$ python3 -q
>>> import numpy as np
>>> np.set_printoptions(precision=2, suppress=True, linewidth=160, floatmode="fixed")
>>> tidy = lambda a: np.round(a, 2) + 0
>>> A = np.load("out13.npy")
>>> print(A)
[[ 10   6  -6   8  -3   1  -3  -2  -1   3]
 [  6  14   1   3   7  -8   1 -12  -5   7]
 [ -6   1  11   0   3  -6  -5   3   2   0]
 [  8   3   0  19 -12  -4  -6  11   7  -3]
 [ -3   7   3 -12  14  -3   3 -15  -8   7]
 [  1  -8  -6  -4  -3  11  -4   4   0  -1]
 [ -3   1  -5  -6   3  -4  18  -9  -3  -2]
 [ -2 -12   3  11 -15   4  -9  22  11  -9]
 [ -1  -5   2   7  -8   0  -3  11   6  -5]
 [  3   7   0  -3   7  -1  -2  -9  -5   6]]
>>> # symmetric
>>> left, sv, Vh = np.linalg.svd(A)
>>> np.argmax(sv[:-1] / (sv[1:] + 1e-6)) + 1
np.int64(4)
>>> tidy(sv)
array([59.74, 30.47, 21.83, 18.97,  0.00,  0.00,  0.00,  0.00,  0.00,  0.00])
>>> B = left[:, :4] @ np.diag(sv[:4]) @ Vh[:4]
>>> tidy(np.abs(A - B).max())
np.float64(0.0)
>>> print(tidy(B))
[[ 10.00   6.00  -6.00   8.00  -3.00   1.00  -3.00  -2.00  -1.00   3.00]
 [  6.00  14.00   1.00   3.00   7.00  -8.00   1.00 -12.00  -5.00   7.00]
 [ -6.00   1.00  11.00   0.00   3.00  -6.00  -5.00   3.00   2.00   0.00]
 [  8.00   3.00   0.00  19.00 -12.00  -4.00  -6.00  11.00   7.00  -3.00]
 [ -3.00   7.00   3.00 -12.00  14.00  -3.00   3.00 -15.00  -8.00   7.00]
 [  1.00  -8.00  -6.00  -4.00  -3.00  11.00  -4.00   4.00   0.00  -1.00]
 [ -3.00   1.00  -5.00  -6.00   3.00  -4.00  18.00  -9.00  -3.00  -2.00]
 [ -2.00 -12.00   3.00  11.00 -15.00   4.00  -9.00  22.00  11.00  -9.00]
 [ -1.00  -5.00   2.00   7.00  -8.00   0.00  -3.00  11.00   6.00  -5.00]
 [  3.00   7.00   0.00  -3.00   7.00  -1.00  -2.00  -9.00  -5.00   6.00]]
>>> tidy(np.linalg.norm(A - B) / np.linalg.norm(A))
np.float64(0.0)
>>> def softmax(z):
...     e = np.exp(z - z.max(axis=-1, keepdims=True))
...     return e / e.sum(axis=-1, keepdims=True)
... 
>>> tidy(softmax(A[0]))
array([0.87, 0.02, 0.00, 0.12, 0.00, 0.00, 0.00, 0.00, 0.00, 0.00])
>>> print(tidy(softmax(A[0] + -1)))
[0.87 0.02 0.00 0.12 0.00 0.00 0.00 0.00 0.00 0.00]
>>> tidy(softmax(A).sum(axis=1))
array([1.00, 1.00, 1.00, 1.00, 1.00, 1.00, 1.00, 1.00, 1.00, 1.00])
>>> tidy(softmax(10 * A[0]))
array([1.00, 0.00, 0.00, 0.00, 0.00, 0.00, 0.00, 0.00, 0.00, 0.00])
>>> att = A @ A.T / np.sqrt(10)
>>> tidy(softmax(att)[0] @ A)
array([ 9.80,  5.70, -5.41,  9.08, -3.89,  0.51, -3.30, -0.72, -0.21,  2.41])
